In [1]: import numpy as np

In [2]: np.set_printoptions(precision=3, suppress=True, linewidth=100)

In [3]: rng = np.random.default_rng(207361)

In [4]: K = np.array([[0, 3, 2, 1, 5],
   ...:     [2, 2, 4, 5, 5],
   ...:     [1, 5, 2, 4, 2],
   ...:     [2, 1, 1, 5, 4],
   ...:     [3, 5, 0, 5, 5],
   ...:     [5, 0, 2, 2, 0],
   ...:     [0, 5, 3, 3, 4],
   ...:     [0, 3, 5, 1, 2]]) * (rng.random((8, 5)) < 0.3)

In [5]: K
Out[5]: 
array([[0, 0, 0, 0, 5],
       [2, 0, 4, 0, 0],
       [0, 0, 0, 0, 0],
       [0, 0, 1, 0, 4],
       [0, 0, 0, 5, 5],
       [0, 0, 2, 0, 0],
       [0, 0, 3, 0, 0],
       [0, 3, 0, 0, 0]])

In [6]: f = np.array([0, 1, 2])

In [7]: np.polyval(f, K[6])
Out[7]: array([2, 2, 5, 2, 2])

In [8]: np.correlate(K[6], K[4], "full")
Out[8]: array([ 0,  0, 15, 15,  0,  0,  0,  0,  0])

In [9]: np.array([np.convolve(row, f, "same") for row in K])
Out[9]: 
array([[ 0,  0,  0,  0,  5],
       [ 2,  4,  4,  8,  0],
       [ 0,  0,  0,  0,  0],
       [ 0,  0,  1,  2,  4],
       [ 0,  0,  0,  5, 15],
       [ 0,  0,  2,  4,  0],
       [ 0,  0,  3,  6,  0],
       [ 0,  3,  6,  0,  0]])

In [10]: x0 = np.array([-1, -2, 0, 1, 0])

In [11]: h1 = np.maximum(K @ x0, 0)

In [12]: np.maximum(K @ (3 * x0), 0)
Out[12]: array([ 0,  0,  0,  0, 15,  0,  0,  0])

In [13]: np.maximum(K @ x0, 0) - np.maximum(-K @ x0, 0)
Out[13]: array([ 0, -2,  0,  0,  5,  0,  0, -6])

In [14]: np.flatnonzero(h1 > 1e-9)
Out[14]: array([4])

In [15]: np.tanh(K @ x0)
Out[15]: array([ 0.   , -0.964,  0.   ,  0.   ,  1.   ,  0.   ,  0.   , -1.   ])

In [16]: K.T @ h1
Out[16]: array([ 0,  0,  0, 25, 25])

In [17]: np.linalg.norm(K, axis=1).argmax()
Out[17]: np.int64(4)

In [18]: round(float(np.linalg.norm(K, 2)), 3)
Out[18]: 8.838

In [19]: A = np.array([[0, 0, 0, 0, 4, 0, 0, 0, 0, 0],
    ...:     [0, 0, 0, 0, 0, 0, 0, 0, 0, 0],
    ...:     [0, 2, 0, 0, 0, 4, 0, 0, 3, 0],
    ...:     [0, 0, 0, 0, 5, 0, 0, 0, 0, 0],
    ...:     [4, 0, 0, 0, 0, 0, 0, 0, 0, 0],
    ...:     [0, 0, 0, 0, 0, 0, 5, 3, 0, 3]])

In [20]: th = np.radians(60)

In [21]: R = np.eye(10)

In [22]: R[8, 8] = R[6, 6] = np.cos(th)

In [23]: R[8, 6], R[6, 8] = -np.sin(th), np.sin(th)

In [24]: R
Out[24]: 
array([[ 1.   ,  0.   ,  0.   ,  0.   ,  0.   ,  0.   ,  0.   ,  0.   ,  0.   ,  0.   ],
       [ 0.   ,  1.   ,  0.   ,  0.   ,  0.   ,  0.   ,  0.   ,  0.   ,  0.   ,  0.   ],
       [ 0.   ,  0.   ,  1.   ,  0.   ,  0.   ,  0.   ,  0.   ,  0.   ,  0.   ,  0.   ],
       [ 0.   ,  0.   ,  0.   ,  1.   ,  0.   ,  0.   ,  0.   ,  0.   ,  0.   ,  0.   ],
       [ 0.   ,  0.   ,  0.   ,  0.   ,  1.   ,  0.   ,  0.   ,  0.   ,  0.   ,  0.   ],
       [ 0.   ,  0.   ,  0.   ,  0.   ,  0.   ,  1.   ,  0.   ,  0.   ,  0.   ,  0.   ],
       [ 0.   ,  0.   ,  0.   ,  0.   ,  0.   ,  0.   ,  0.5  ,  0.   ,  0.866,  0.   ],
       [ 0.   ,  0.   ,  0.   ,  0.   ,  0.   ,  0.   ,  0.   ,  1.   ,  0.   ,  0.   ],
       [ 0.   ,  0.   ,  0.   ,  0.   ,  0.   ,  0.   , -0.866,  0.   ,  0.5  ,  0.   ],
       [ 0.   ,  0.   ,  0.   ,  0.   ,  0.   ,  0.   ,  0.   ,  0.   ,  0.   ,  1.   ]])

In [25]: Y = A @ R.T

In [26]: np.abs(Y - A).max(axis=0)
Out[26]: array([0.   , 0.   , 0.   , 0.   , 0.   , 0.   , 2.598, 0.   , 4.33 , 0.   ])

In [27]: round(float(np.linalg.det(R)), 3)
Out[27]: 1.0

In [28]: np.allclose(R, R.T)
Out[28]: False

In [29]: r = np.linalg.matrix_rank(A)

In [30]: r
Out[30]: np.int64(4)

In [31]: null = np.linalg.svd(A)[2][r:].T

In [32]: null.shape
Out[32]: (10, 6)

In [33]: [int(np.linalg.matrix_rank(np.delete(A, i, axis=0))) for i in range(6)]
Out[33]: [4, 4, 3, 4, 3, 3]

In [34]: data = np.load("w.npy")

In [35]: data
Out[35]: 
array([[0, 1, 1, 0, 0, 1, 0, 0, 1, 0, 1, 0],
       [1, 0, 0, 0, 0, 0, 0, 0, 1, 0, 1, 0],
       [1, 0, 0, 0, 0, 0, 0, 0, 0, 0, 1, 0],
       [0, 0, 0, 0, 1, 0, 1, 1, 0, 0, 0, 1],
       [0, 0, 0, 1, 0, 0, 1, 0, 0, 1, 0, 1],
       [1, 0, 0, 0, 0, 0, 0, 0, 1, 0, 1, 0],
       [0, 0, 0, 1, 1, 0, 0, 1, 0, 1, 0, 1],
       [0, 0, 0, 1, 0, 0, 1, 0, 0, 1, 0, 1],
       [1, 1, 0, 0, 0, 1, 0, 0, 0, 0, 0, 0],
       [0, 0, 0, 0, 1, 0, 1, 1, 0, 0, 0, 1],
       [1, 1, 1, 0, 0, 1, 0, 0, 0, 0, 0, 0],
       [0, 0, 0, 1, 1, 0, 1, 1, 0, 1, 0, 0]])

In [36]: # rows 1 and 5 are equal

In [37]: def softmax(z):
    ...:     e = np.exp(z - z.max(axis=-1, keepdims=True))
    ...:     return e / e.sum(axis=-1, keepdims=True)
    ...: 

In [38]: softmax(data).sum(axis=1)
Out[38]: array([1., 1., 1., 1., 1., 1., 1., 1., 1., 1., 1., 1.])

In [39]: softmax(data[1])
Out[39]: array([0.158, 0.058, 0.058, 0.058, 0.058, 0.058, 0.058, 0.058, 0.158, 0.058, 0.158, 0.058])

In [40]: np.round(softmax(10 * data[1]), 3) + 0
Out[40]: array([0.333, 0.   , 0.   , 0.   , 0.   , 0.   , 0.   , 0.   , 0.333, 0.   , 0.333, 0.   ])

In [41]: softmax(data[1] + -2)
Out[41]: array([0.158, 0.058, 0.058, 0.058, 0.058, 0.058, 0.058, 0.058, 0.158, 0.058, 0.158, 0.058])

In [42]: S = data @ data.T / np.sqrt(12)

In [43]: softmax(S).round(6).argmax(axis=1)
Out[43]: array([ 0,  1,  1,  3,  4,  1,  6,  4,  8,  3, 10, 11])

In [44]: softmax(S)[1] @ data
Out[44]: array([0.542, 0.262, 0.183, 0.235, 0.235, 0.262, 0.294, 0.235, 0.385, 0.235, 0.49 , 0.294])

In [45]: x0 = np.array([-3, 5, -3, 6, -2])

In [46]: y = K @ x0

In [47]: coef, lr = np.zeros(5), 1 / np.linalg.norm(K, 2) ** 2

In [48]: for i in range(250):
    ...:     coef -= lr * K.T @ (K @ coef - y)
    ...:     if i % 50 == 0: print(i, round(np.linalg.norm(K @ coef - y), 3))
    ...: 
0 26.415
50 0.976
100 0.324
150 0.108
200 0.036

In [49]: coef
Out[49]: array([-2.991,  5.   , -3.003,  6.   , -2.   ])

In [50]: x0 = np.array([1, 4, -4, 5, -1, 3, 2, -3, 4, 4, -2, 1])

In [51]: h1 = np.maximum(data @ x0, 0)

In [52]: data * (h1 > 1e-9)[:, None]
Out[52]: 
array([[0, 1, 1, 0, 0, 1, 0, 0, 1, 0, 1, 0],
       [1, 0, 0, 0, 0, 0, 0, 0, 1, 0, 1, 0],
       [0, 0, 0, 0, 0, 0, 0, 0, 0, 0, 0, 0],
       [0, 0, 0, 0, 0, 0, 0, 0, 0, 0, 0, 0],
       [0, 0, 0, 1, 0, 0, 1, 0, 0, 1, 0, 1],
       [1, 0, 0, 0, 0, 0, 0, 0, 1, 0, 1, 0],
       [0, 0, 0, 1, 1, 0, 0, 1, 0, 1, 0, 1],
       [0, 0, 0, 1, 0, 0, 1, 0, 0, 1, 0, 1],
       [1, 1, 0, 0, 0, 1, 0, 0, 0, 0, 0, 0],
       [0, 0, 0, 0, 0, 0, 0, 0, 0, 0, 0, 0],
       [1, 1, 1, 0, 0, 1, 0, 0, 0, 0, 0, 0],
       [0, 0, 0, 1, 1, 0, 1, 1, 0, 1, 0, 0]])

In [53]: np.tanh(data @ x0)
Out[53]: 
array([ 1.   ,  0.995, -0.762, -0.762,  1.   ,  0.995,  1.   ,  1.   ,  1.   , -0.762,  0.999,
        1.   ])

In [54]: data.T @ h1
Out[54]: array([18, 17,  9, 37, 13, 17, 31, 13, 11, 37, 11, 30])

In [55]: np.maximum(data @ (3 * x0), 0)
Out[55]: array([15,  9,  0,  0, 36,  9, 18, 36, 24,  0, 12, 21])

In [56]: h1
Out[56]: array([ 5,  3,  0,  0, 12,  3,  6, 12,  8,  0,  4,  7])

In [57]: np.flatnonzero(h1 > 1e-9)
Out[57]: array([ 0,  1,  4,  5,  6,  7,  8, 10, 11])

In [58]: np.maximum(data @ x0, 0) - np.maximum(-data @ x0, 0)
Out[58]: array([ 5,  3, -1, -1, 12,  3,  6, 12,  8, -1,  4,  7])

In [59]: Y = data / np.linalg.norm(data, axis=1, keepdims=True)

In [60]: G = Y @ Y.T

In [61]: G
Out[61]: 
array([[1.   , 0.516, 0.316, 0.   , 0.   , 0.516, 0.   , 0.   , 0.516, 0.   , 0.671, 0.   ],
       [0.516, 1.   , 0.816, 0.   , 0.   , 1.   , 0.   , 0.   , 0.333, 0.   , 0.289, 0.   ],
       [0.316, 0.816, 1.   , 0.   , 0.   , 0.816, 0.   , 0.   , 0.408, 0.   , 0.354, 0.   ],
       [0.   , 0.   , 0.   , 1.   , 0.5  , 0.   , 0.671, 0.5  , 0.   , 1.   , 0.   , 0.671],
       [0.   , 0.   , 0.   , 0.5  , 1.   , 0.   , 0.671, 1.   , 0.   , 0.5  , 0.   , 0.671],
       [0.516, 1.   , 0.816, 0.   , 0.   , 1.   , 0.   , 0.   , 0.333, 0.   , 0.289, 0.   ],
       [0.   , 0.   , 0.   , 0.671, 0.671, 0.   , 1.   , 0.671, 0.   , 0.671, 0.   , 0.8  ],
       [0.   , 0.   , 0.   , 0.5  , 1.   , 0.   , 0.671, 1.   , 0.   , 0.5  , 0.   , 0.671],
       [0.516, 0.333, 0.408, 0.   , 0.   , 0.333, 0.   , 0.   , 1.   , 0.   , 0.866, 0.   ],
       [0.   , 0.   , 0.   , 1.   , 0.5  , 0.   , 0.671, 0.5  , 0.   , 1.   , 0.   , 0.671],
       [0.671, 0.289, 0.354, 0.   , 0.   , 0.289, 0.   , 0.   , 0.866, 0.   , 1.   , 0.   ],
       [0.   , 0.   , 0.   , 0.671, 0.671, 0.   , 0.8  , 0.671, 0.   , 0.671, 0.   , 1.   ]])

In [62]: G[5]
Out[62]: array([0.516, 1.   , 0.816, 0.   , 0.   , 1.   , 0.   , 0.   , 0.333, 0.   , 0.289, 0.   ])

In [63]: (np.abs(G) > 0.9).astype(int)
Out[63]: 
array([[1, 0, 0, 0, 0, 0, 0, 0, 0, 0, 0, 0],
       [0, 1, 0, 0, 0, 1, 0, 0, 0, 0, 0, 0],
       [0, 0, 1, 0, 0, 0, 0, 0, 0, 0, 0, 0],
       [0, 0, 0, 1, 0, 0, 0, 0, 0, 1, 0, 0],
       [0, 0, 0, 0, 1, 0, 0, 1, 0, 0, 0, 0],
       [0, 1, 0, 0, 0, 1, 0, 0, 0, 0, 0, 0],
       [0, 0, 0, 0, 0, 0, 1, 0, 0, 0, 0, 0],
       [0, 0, 0, 0, 1, 0, 0, 1, 0, 0, 0, 0],
       [0, 0, 0, 0, 0, 0, 0, 0, 1, 0, 0, 0],
       [0, 0, 0, 1, 0, 0, 0, 0, 0, 1, 0, 0],
       [0, 0, 0, 0, 0, 0, 0, 0, 0, 0, 1, 0],
       [0, 0, 0, 0, 0, 0, 0, 0, 0, 0, 0, 1]])

In [64]: np.degrees(np.arccos(np.clip(G[5, 6], -1, 1)))
Out[64]: np.float64(90.0)

In [65]: X = np.load("a.npy")

In [66]: X
Out[66]: 
array([[ 10,  -1,   1,   8,   2,  -5,   6,   7,  -3,  -1,  -2,  -5,  -3,   2,  -4],
       [ -1,   4,  -3,   8,  -1,  -2,   3,  -4,  -5,   2,   5,   0,  -4,   8,   0],
       [  1,  -3,   8,  -9,   0,   5,   0,  -1,   3,  -1,  -3,   4,  -2,   9,   4],
       [  8,   8,  -9, -10,  -8,  -6,  -3,  -3,  -1,  -8,  -6,   3,  -3,  -1,  -8],
       [  2,  -1,   0,  -8,  10,   4,   0,   2,   1,  -5,  -1,  -2,   4,   2,  -3],
       [ -5,  -2,   5,  -6,   4,   6,   5,   2,  -5,   1,  -1,   3,   7,   4,  -7],
       [  6,   3,   0,  -3,   0,   5,  -8,  -3,   1,   3,  -2,   8,   9,   0,   8],
       [  7,  -4,  -1,  -3,   2,   2,  -3,   8,   1,   0,  -6,  -3,  -1,  -7,  -2],
       [ -3,  -5,   3,  -1,   1,  -5,   1,   1, -10,   4,  -2,   4,   0,  -5,  -6],
       [ -1,   2,  -1,  -8,  -5,   1,   3,   0,   4,  -6,  -5,   2,   3,   1,   1],
       [ -2,   5,  -3,  -6,  -1,  -1,  -2,  -6,  -2,  -5,  -4,   8,  -4,  -2,   4],
       [ -5,   0,   4,   3,  -2,   3,   8,  -3,   4,   2,   8,  -2,   1,   7,  -6],
       [ -3,  -4,  -2,  -3,   4,   7,   9,  -1,   0,   3,  -4,   1,  -2,  -3,  -7],
       [  2,   8,   9,  -1,   2,   4,   0,  -7,  -5,   1,  -2,   7,  -3,   4,   1],
       [ -4,   0,   4,  -8,  -3,  -7,   8,  -2,  -6,   1,   4,  -6,  -7,   1, -10]])

In [67]: # equal to its transpose

In [68]: Y = X / np.sqrt((X ** 2).mean(axis=1, keepdims=True))

In [69]: Y[12]
Out[69]: 
array([-0.703, -0.938, -0.469, -0.703,  0.938,  1.641,  2.11 , -0.234,  0.   ,  0.703, -0.938,
        0.234, -0.469, -0.703, -1.641])

In [70]: np.linalg.norm(Y, axis=1)
Out[70]: 
array([3.873, 3.873, 3.873, 3.873, 3.873, 3.873, 3.873, 3.873, 3.873, 3.873, 3.873, 3.873, 3.873,
       3.873, 3.873])

In [71]: np.linalg.matrix_rank(X - X.mean(axis=1, keepdims=True))
Out[71]: np.int64(14)
